% python3 -q
>>> import numpy as np
>>> np.set_printoptions(precision=1, suppress=True, linewidth=100, legacy="1.25")
>>> tidy = lambda a: np.round(a, 1) + 0
>>> rng = np.random.default_rng(1008)
>>> labels = rng.integers(0, 2, 11)
>>> J = np.triu((labels[:, None] == labels) & (rng.random((11, 11)) < 0.8), 1).astype(int)
>>> J += J.T
>>> print(J)
[[0 1 1 0 0 1 1 0 1 0 1]
 [1 0 0 0 0 1 1 0 1 0 1]
 [1 0 0 0 0 0 1 0 0 0 1]
 [0 0 0 0 1 0 0 0 0 0 0]
 [0 0 0 1 0 0 0 1 0 1 0]
 [1 1 0 0 0 0 1 0 0 0 0]
 [1 1 1 0 0 1 0 0 1 0 1]
 [0 0 0 0 1 0 0 0 0 0 0]
 [1 1 0 0 0 0 1 0 0 0 1]
 [0 0 0 0 1 0 0 0 0 0 0]
 [1 1 1 0 0 0 1 0 1 0 0]]
>>> print(np.allclose(J @ J.T, J.T @ J))
True
>>> print(tidy(np.abs(np.linalg.eigvals(J)).max()))
4.8
>>> print(np.linalg.matrix_power(J, 2))
[[6 4 2 0 0 2 5 0 3 0 4]
 [4 5 3 0 0 2 4 0 3 0 3]
 [2 3 3 0 0 2 2 0 3 0 2]
 [0 0 0 1 0 0 0 1 0 1 0]
 [0 0 0 0 3 0 0 0 0 0 0]
 [2 2 2 0 0 3 2 0 3 0 3]
 [5 4 2 0 0 2 6 0 3 0 4]
 [0 0 0 1 0 0 0 1 0 1 0]
 [3 3 3 0 0 3 3 0 4 0 3]
 [0 0 0 1 0 0 0 1 0 1 0]
 [4 3 2 0 0 3 4 0 3 0 5]]
>>> print(J @ J)
[[6 4 2 0 0 2 5 0 3 0 4]
 [4 5 3 0 0 2 4 0 3 0 3]
 [2 3 3 0 0 2 2 0 3 0 2]
 [0 0 0 1 0 0 0 1 0 1 0]
 [0 0 0 0 3 0 0 0 0 0 0]
 [2 2 2 0 0 3 2 0 3 0 3]
 [5 4 2 0 0 2 6 0 3 0 4]
 [0 0 0 1 0 0 0 1 0 1 0]
 [3 3 3 0 0 3 3 0 4 0 3]
 [0 0 0 1 0 0 0 1 0 1 0]
 [4 3 2 0 0 3 4 0 3 0 5]]
>>> print(np.trace(J))
0
>>> print((J + J.T) / 2)
[[0. 1. 1. 0. 0. 1. 1. 0. 1. 0. 1.]
 [1. 0. 0. 0. 0. 1. 1. 0. 1. 0. 1.]
 [1. 0. 0. 0. 0. 0. 1. 0. 0. 0. 1.]
 [0. 0. 0. 0. 1. 0. 0. 0. 0. 0. 0.]
 [0. 0. 0. 1. 0. 0. 0. 1. 0. 1. 0.]
 [1. 1. 0. 0. 0. 0. 1. 0. 0. 0. 0.]
 [1. 1. 1. 0. 0. 1. 0. 0. 1. 0. 1.]
 [0. 0. 0. 0. 1. 0. 0. 0. 0. 0. 0.]
 [1. 1. 0. 0. 0. 0. 1. 0. 0. 0. 1.]
 [0. 0. 0. 0. 1. 0. 0. 0. 0. 0. 0.]
 [1. 1. 1. 0. 0. 0. 1. 0. 1. 0. 0.]]
>>> print(tidy(np.linalg.det(J)))
0.0
>>> print(tidy(np.sort(np.abs(np.linalg.eigvals(J)))))
[0.  0.  0.2 0.6 1.  1.  1.6 1.7 1.7 2.  4.8]
>>> Uu, sv, VT = np.linalg.svd(J)
>>> evecs = VT[:(sv > 1e-8).sum()]
>>> vec = J[10] + -3 * J[2] + rng.integers(2) * np.eye(11)[0]
>>> print(vec)
[-1.  1.  1.  0.  0.  0. -2.  0.  1.  0. -3.]
>>> print(tidy(np.diag(evecs.T @ evecs)))
[1.  1.  1.  0.3 1.  1.  1.  0.3 1.  0.3 1. ]
>>> print(tidy(np.linalg.norm(vec - evecs.T @ evecs @ vec)))
0.0
>>> F = np.load("m.npy")
>>> print(F)
[[ 0.1 19.7 -0.1 22.1 59.9 60.6  1.1  1.1 40. ]
 [-0.5 20.3  0.2 20.3 58.7 59.7  1.5 -0.5 40.3]
 [ 1.8 20.  -1.  19.7 59.1 60.6  1.   0.4 39.5]
 [ 0.5 20.8  1.  19.6 60.6 59.7  0.  -0.4 41.1]
 [ 0.4 21.1  1.6 20.8 59.8 60.2 -0.5 -0.3 40.2]
 [-0.3 20.6 -0.4 20.3 58.4 58.6 -0.7  1.5 39.9]
 [ 0.  20.3  0.6 20.7 59.8 59.9 -2.2 -0.7 39.6]
 [-0.9 19.3  0.4 21.2 58.8 60.8 -1.1  0.4 39.7]
 [ 2.4 20.3  0.1 20.7 58.4 59.5  0.4 -2.  40.5]
 [-1.4 18.8  1.  20.6 61.1 60.  -1.  -0.6 40. ]
 [ 1.1 21.4  0.7 20.5 59.8 59.1  0.7  1.8 39.8]
 [ 0.3 18.4  1.5 21.1 59.2 59.4 -1.4 -0.1 39.1]
 [ 0.1 20.8 -0.5 21.1 59.8 59.6 -1.2  1.4 40.4]
 [ 0.6 19.9 -0.1 19.8 60.9 59.4  0.2 -1.9 40. ]
 [-0.1 19.5 -0.5 19.9 59.5 59.6  0.6  0.6 39. ]
 [-0.5 20.6  0.  20.1 61.  61.2  1.4  0.3 39.9]
 [-1.  21.  -0.8 20.9 59.2 59.4 -1.3 -0.2 40.6]
 [ 0.8 20.4  0.9 20.5 60.3 59.1  0.   0.5 39.6]
 [-1.6 21.2  0.1 19.8 60.3 62.   0.1 -0.8 40.4]
 [-0.9 20.1  1.  17.1 59.4 60.6 -0.9  1.3 39.3]
 [-0.6 20.2 -0.2 21.5 58.7 59.  -0.7  2.1 40.9]
 [-0.1 20.4 -0.7 19.1 58.9 60.7  1.5 -0.1 39. ]
 [-1.1 19.8  1.  21.6 60.5 61.4  0.6 -1.8 40.5]
 [-0.7 19.5 -1.  20.5 60.8 61.8 -0.7 -0.9 41. ]
 [ 1.  19.4 -0.6 18.6 59.5 61.2  0.6 -0.3 40.4]
 [ 0.6 20.3  0.3 19.5 60.5 60.7 -0.6  1.5 39.5]
 [ 0.7 20.5 -0.7 21.  60.5 57.2 -0.3  0.3 40.2]
 [-0.9 19.3  0.3 20.7 60.4 59.4 -0.3  0.  41.1]
 [-0.7 21.3 -0.9 20.8 60.2 59.2  0.6 -1.1 41.2]
 [ 0.8 20.9  0.1 18.4 59.9 60.  -0.1  0.3 39.4]
 [-0.7 19.4  0.2 22.2 60.6 60.1 -2.9 -1.1 39.7]]
>>> out = F / np.linalg.norm(F, axis=1, keepdims=True)
>>> gram = out @ out.T
>>> print(tidy(np.degrees(np.arccos(np.clip(gram[18, 12], -1, 1)))))
2.2
>>> print((gram - 2 * np.eye(31)).round(6).argmax(axis=1))
[14 15 24 17 17 12 30 11 13 27 17  6  5  3 15 14  5  4 21 25  5 15  1 27  2 29 17  9  1 25  6]
>>> K = np.load("x.npy")
>>> print(K)
[[-0.5  0.3  0.9  0.2  0.7]
 [ 1.5  3.7  0.6 -0.6  0.1]
 [ 1.2  1.9  2.5  1.3 -1.4]]
>>> w1 = np.array([[2, 1, 1], [2, 0, 1], [3, 0, 3], [3, 2, 1], [3, 2, 1]])
>>> coef = np.array([1, 0, 0])
>>> H = np.maximum(K @ w1 + coef, 0)
>>> print((H > 0).mean(axis=0))
[1. 1. 1.]
>>> W2 = np.array([[8, 6, 4], [1, 7, 1], [4, 8, 4]])
>>> print((H @ W2).round(6).argmax(axis=1))
[1 1 1]
>>> print(w1 @ W2)
[[21 27 13]
 [20 20 12]
 [36 42 24]
 [30 40 18]
 [30 40 18]]
>>> out = np.array([[-1, -1, -2, 0, -1, 0, -1, -2, -3, 1],
...     [-1, -3, -1, -1, 3, -3, 0, 2, 1, -2],
...     [0, -2, 3, 0, 2, -2, 3, 2, -2, 0],
...     [-2, -2, 1, 3, -2, -3, -2, -3, 1, 0],
...     [-2, -3, 2, -3, -1, -3, 1, -2, 0, 2],
...     [0, 1, 0, 0, 3, 3, -3, 3, -1, -1],
...     [0, 2, 1, 3, -3, -3, 0, 3, 1, -1]])
>>> E = out.T @ out
>>> print(E)
[[ 10  14  -3   1   4  15   3  10   0  -3]
 [ 14  32  -7  12  -8  25  -7  13   3  -4]
 [ -3  -7  20   1  -2 -15  11   4   1   3]
 [  1  12   1  28 -15  -6  -9   4   5  -7]
 [  4  -8  -2 -15  37  14   1  20  -6  -9]
 [ 15  25 -15  -6  14  49 -12   5  -8   0]
 [  3  -7  11  -9   1 -12  24   3  -2   4]
 [ 10  13   4   4  20   5   3  43   1 -16]
 [  0   3   1   5  -6  -8  -2   1  17  -5]
 [ -3  -4   3  -7  -9   0   4 -16  -5  11]]
>>> print(np.linalg.matrix_rank(E, rtol=0.1))
6
>>> out = E[0, 0] * E[1:] - np.outer(E[1:, 0], E[0])
>>> print(out)
[[   0  124  -28  106 -136   40 -112  -10   30    2]
 [   0  -28  191   13   -8 -105  119   70   10   21]
 [   0  106   13  279 -154  -75  -93   30   50  -67]
 [   0 -136   -8 -154  354   80   -2  160  -60  -78]
 [   0   40 -105  -75   80  265 -165 -100  -80   45]
 [   0 -112  119  -93   -2 -165  231    0  -20   49]
 [   0  -10   70   30  160 -100    0  330   10 -130]
 [   0   30   10   50  -60  -80  -20   10  170  -50]
 [   0    2   21  -67  -78   45   49 -130  -50  101]]
>>> print(np.flatnonzero(~out.round(6).any(axis=1)))
[]
>>> print(np.linalg.matrix_rank(out), np.linalg.matrix_rank(E))
6 7
>>> Uu, sv, VT = np.linalg.svd(E)
>>> print(np.argmax(sv[:-1] / (sv[1:] + 1e-6)) + 1)
7
>>> out = Uu[:, :7] @ np.diag(sv[:7]) @ VT[:7]
>>> print(np.linalg.matrix_rank(E, rtol=0.05))
7
>>> print(np.linalg.matrix_rank(out))
7
>>> print(tidy(np.abs(E - out).max()))
0.0
>>> print(tidy(np.linalg.norm(E - out) / np.linalg.norm(E)))
0.0
>>> print(tidy(np.linalg.norm(E - out, 2)), tidy(sv[7]))
0.0 0.0
>>> f, g = E[1], E[9]
>>> print(f @ f)
2345
>>> print(f @ g)
-498
>>> pr = (f @ g) / (f @ f) * f
>>> print((g - pr) @ f)
0.0
>>> data = np.load("w.npy")
>>> print(data)
[[-11.3   9.9  -9.9 -29.3]
 [-10.9   9.6  -9.9 -30.6]
 [-10.    9.3 -11.8 -28.9]
 [-10.1  11.1 -10.5 -29.6]
 [ -9.6  10.9 -11.2 -30.2]
 [-12.8  10.6  -9.3 -30.4]
 [-10.   10.1 -10.5 -30.2]
 [-10.   11.2  -8.2 -29.5]
 [-10.5  10.7  -9.1 -30. ]
 [-10.1   9.5 -11.  -31.4]
 [ -9.1  10.   -8.5 -29.8]
 [-10.   11.4 -10.  -28.4]
 [ -9.7   9.6 -11.1 -29. ]
 [-10.6  10.8 -11.2 -29.5]
 [ -8.1  10.7  -9.3 -30.2]
 [ -8.8  10.7  -9.4 -29.2]
 [ -9.7   8.9 -10.2 -31.7]
 [-11.4   9.6 -11.3 -31.4]
 [ -9.   11.5 -10.1 -29.6]
 [-11.9  10.3  -9.7 -30.7]
 [-10.7   9.3 -10.9 -30.5]
 [ -9.7  10.8  -9.5 -29.1]
 [ -9.4   9.9  -9.3 -30.4]
 [-10.9  10.8  -8.3 -29.7]
 [ -9.2  10.4 -11.3 -29.9]
 [-11.7   9.2 -10.  -30.4]
 [-10.2  10.9  -9.4 -30. ]
 [ -9.4  11.2 -11.2 -28.6]
 [-12.5   8.2 -10.4 -29.6]
 [-10.5  10.4 -10.9 -30.8]
 [-10.2  10.4 -11.7 -29.6]
 [-11.4   9.7 -11.2 -29.9]
 [-10.2   9.7 -10.8 -30.6]
 [-10.2  10.4  -8.1 -29.2]
 [ -9.8  11.2  -9.  -28.5]
 [-10.2   8.4 -10.7 -29.3]
 [ -9.7   9.4 -10.3 -30.1]
 [-10.7   9.6  -9.8 -30.2]
 [ -8.9   9.6 -10.  -30.2]
 [ -9.7   9.8  -9.3 -32.1]
 [-10.4   9.7  -9.7 -28.9]]
>>> W2 = data[[5, 9]].astype(float)
>>> for _ in range(6):
...     labels = np.linalg.norm(data[:, None] - W2, axis=-1).argmin(axis=1)
...     W2 = np.array([data[labels == j].mean(axis=0) for j in range(2)])
... 
>>> print(labels)
[0 0 1 1 1 0 1 0 0 1 0 0 1 1 1 1 1 1 1 0 1 0 1 0 1 0 0 1 0 1 1 1 1 0 0 1 1 0 1 1 0]
>>> print(np.bincount(labels))
[17 24]
>>> print(tidy(W2))
[[-10.7  10.3  -9.3 -29.7]
 [ -9.9  10.  -10.6 -30.1]]
